In [1]: import numpy as np

In [2]: import numpy.linalg as la

In [3]: np.set_printoptions(precision=3, suppress=True, linewidth=140, floatmode="fixed")

In [4]: K = np.load("sample8.npy")

In [5]: K
Out[5]: 
array([[ 1, -1, -1,  1, -1,  1,  1, -1],
       [ 1,  1, -1, -1,  1,  1, -1, -1],
       [ 1, -1, -1,  1,  1, -1, -1,  1],
       [ 1,  1,  1,  1, -1, -1, -1, -1],
       [ 1, -1,  1, -1, -1,  1, -1,  1]])

In [6]: W1 = np.array([[-1, 2, 1, 3, -2, -1],
   ...:     [0, 0, 3, 1, -2, 0],
   ...:     [-2, -2, -2, -3, 1, -1],
   ...:     [-1, -1, -2, 0, 1, 3],
   ...:     [0, 3, -1, -3, 1, 3],
   ...:     [-3, 2, 0, 3, -2, -1],
   ...:     [3, 2, 1, -1, 3, -1],
   ...:     [-2, 2, -2, -2, 0, 2]])

In [7]: coef = np.array([0, -1, 2, 2, -1, 0])

In [8]: H = np.maximum(K @ W1 + coef, 0)

In [9]: H
Out[9]: 
array([[ 2,  1,  4, 14,  0,  0],
       [ 0,  5, 10, 12,  0,  0],
       [ 0,  3,  0,  0,  0, 10],
       [ 0,  0,  4,  6,  0,  0],
       [ 0,  0,  0,  6,  0,  0]])

In [10]: (H > 0).mean(axis=0)
Out[10]: array([0.200, 0.600, 0.600, 0.800, 0.000, 0.200])

In [11]: Z = np.array([[3, 3, 1], [2, 1, 2], [2, 3, 3], [2, 2, 0], [3, 1, 1], [0, 0, 2]])

In [12]: (H @ Z).round(6).argmax(axis=1)
Out[12]: array([1, 1, 2, 1, 0])

In [13]: H @ Z
Out[13]: 
array([[44, 47, 16],
       [54, 59, 40],
       [ 6,  3, 26],
       [20, 24, 12],
       [12, 12,  0]])

In [14]: W1 @ Z
Out[14]: 
array([[  3,   6,   2],
       [  2,   9,   7],
       [-17, -19, -13],
       [ -6,  -9,  -2],
       [  1,  -5,  10],
       [ -5,  -3,  -3],
       [ 22,  15,  11],
       [-10, -14,   0]])
